In [1]: import numpy as np

In [2]: import numpy.linalg as la

In [3]: np.set_printoptions(precision=1, suppress=True, linewidth=200)

In [4]: def rnd(a):
   ...:     return np.round(a, 1) + 0
   ...: 

In [5]: mat = np.load("layer5.npy")

In [6]: mat
Out[6]: 
array([[0, 1, 1],
       [1, 0, 1],
       [1, 1, 0]])

In [7]: vals, vecs = la.eigh(mat)

In [8]: x0 = np.array([-2, 1, 2])

In [9]: np.abs(mat).sum(axis=1).max(), rnd(np.abs(vals).max())
Out[9]: (np.int64(2), np.float64(2.0))

In [10]: rnd(x0 @ mat @ x0 / (x0 @ x0)), rnd(vals[0]), rnd(vals[-1])
Out[10]: (np.float64(-0.9), np.float64(-1.0), np.float64(2.0))

In [11]: rnd(vecs * np.maximum(vals, 0) @ vecs.T)
Out[11]: 
array([[0.7, 0.7, 0.7],
       [0.7, 0.7, 0.7],
       [0.7, 0.7, 0.7]])

In [12]: vals, vecs = la.eig(mat)

In [13]: rnd(vals)
Out[13]: array([-1.,  2., -1.])

In [14]: try:
    ...:     la.cholesky(mat)
    ...: except la.LinAlgError as e:
    ...:     print(repr(e))
    ...: 
LinAlgError('Matrix is not positive definite')

In [15]: [round(float(la.det(mat[:i, :i])), 2) + 0 for i in range(1, 4)]
Out[15]: [0.0, -1.0, 2.0]

In [16]: x0 = np.array([0, -1, -2])

In [17]: target = mat @ x0

In [18]: target
Out[18]: array([-3, -2, -1])

In [19]: rnd(la.solve(mat.T, mat[2]))
Out[19]: array([0., 0., 1.])

In [20]: rnd(la.solve(mat, target))
Out[20]: array([ 0., -1., -2.])

In [21]: rnd(la.solve(mat, mat[:, 1]))
Out[21]: array([0., 1., 0.])

In [22]: K = np.loadtxt("m.csv", delimiter=",")

In [23]: K
Out[23]: 
array([[-0.2, -1.9,  1.1],
       [-1.6, -0.3,  0. ],
       [-0.1, -0.6,  1.4],
       [-0.8,  2. , -2.2],
       [ 1.9,  1.3,  2.3],
       [ 3.3, -1.2, -4.8],
       [ 1.1, -1.3,  1.4],
       [ 0.7, -0.1,  0.8],
       [ 0.6, -0.8, -0.4],
       [ 0. , -0.5, -0.1],
       [ 0.1, -0.8,  0.9],
       [-0.8,  1.2, -0.7],
       [-0.3,  0.9,  0.6],
       [-0.6, -0.2,  0. ],
       [-0.2,  0.2,  0.4],
       [ 0.7,  0.5, -0.4],
       [ 0. ,  0.3,  0.8],
       [-2.1, -1.5, -0.8],
       [-0.9,  0.1, -1. ],
       [-1.2, -0.4, -0.5],
       [-1.6,  0. , -1.1],
       [-0.5, -0.9, -2.6],
       [-0.3, -0.4,  0.1]])

In [24]: cen = K - K.mean(axis=0)

In [25]: vecs = la.svd(cen)[2][:1]

In [26]: M2 = cen - cen @ vecs.T @ vecs

In [27]: rnd(np.cov(cen @ vecs.T, rowvar=False))
Out[27]: np.float64(2.3)

In [28]: la.norm(M2, axis=1).round(6).argmax()
Out[28]: np.int64(5)

In [29]: print(rnd((cen @ vecs.T).std(axis=0)))
[1.5]

In [30]: rnd(la.norm(M2) / la.norm(cen))
Out[30]: np.float64(0.7)

In [31]: m1 = np.load("mat.npy")

In [32]: m1
Out[32]: 
array([[ 0,  0,  0],
       [ 0,  1, -1],
       [ 0,  0,  0],
       [ 1,  0,  2]])

In [33]: print(rnd(la.norm(m1, 2) / la.norm(m1)))
0.9

In [34]: la.matrix_rank(m1, rtol=0.1)
Out[34]: np.int64(2)

In [35]: la.cond(m1) > 100
Out[35]: np.True_

In [36]: u = np.array([6, 5, -8])

In [37]: print(np.correlate(m1[1], m1[3], "full"))
[ 0  2 -2  1 -1]

In [38]: U, sv, Vt = la.svd(m1)

In [39]: vecs = Vt[:(sv > 1e-8).sum()]

In [40]: rng = np.random.default_rng(454)

In [41]: x0 = m1[0] + 3 * m1[1] + rng.integers(2) * np.eye(3)[1]

In [42]: print(x0)
[ 0.  3. -3.]

In [43]: print(la.matrix_rank(np.vstack([m1, x0])))
2

In [44]: rnd(la.norm(x0 - vecs.T @ vecs @ x0))
Out[44]: np.float64(0.0)

In [45]: rk = la.matrix_rank(m1)

In [46]: rk
Out[46]: np.int64(2)

In [47]: N = la.svd(m1)[2][rk:].T

In [48]: print([int(la.matrix_rank(m1[:i])) for i in range(1, len(m1) + 1)])
[0, 1, 1, 2]

In [49]: print(N[:, 0] / N[np.abs(N[:, 0]).round(6).argmax(), 0])
[ 1.  -0.5 -0.5]

In [50]: np.allclose(m1 @ N, 0)
Out[50]: True
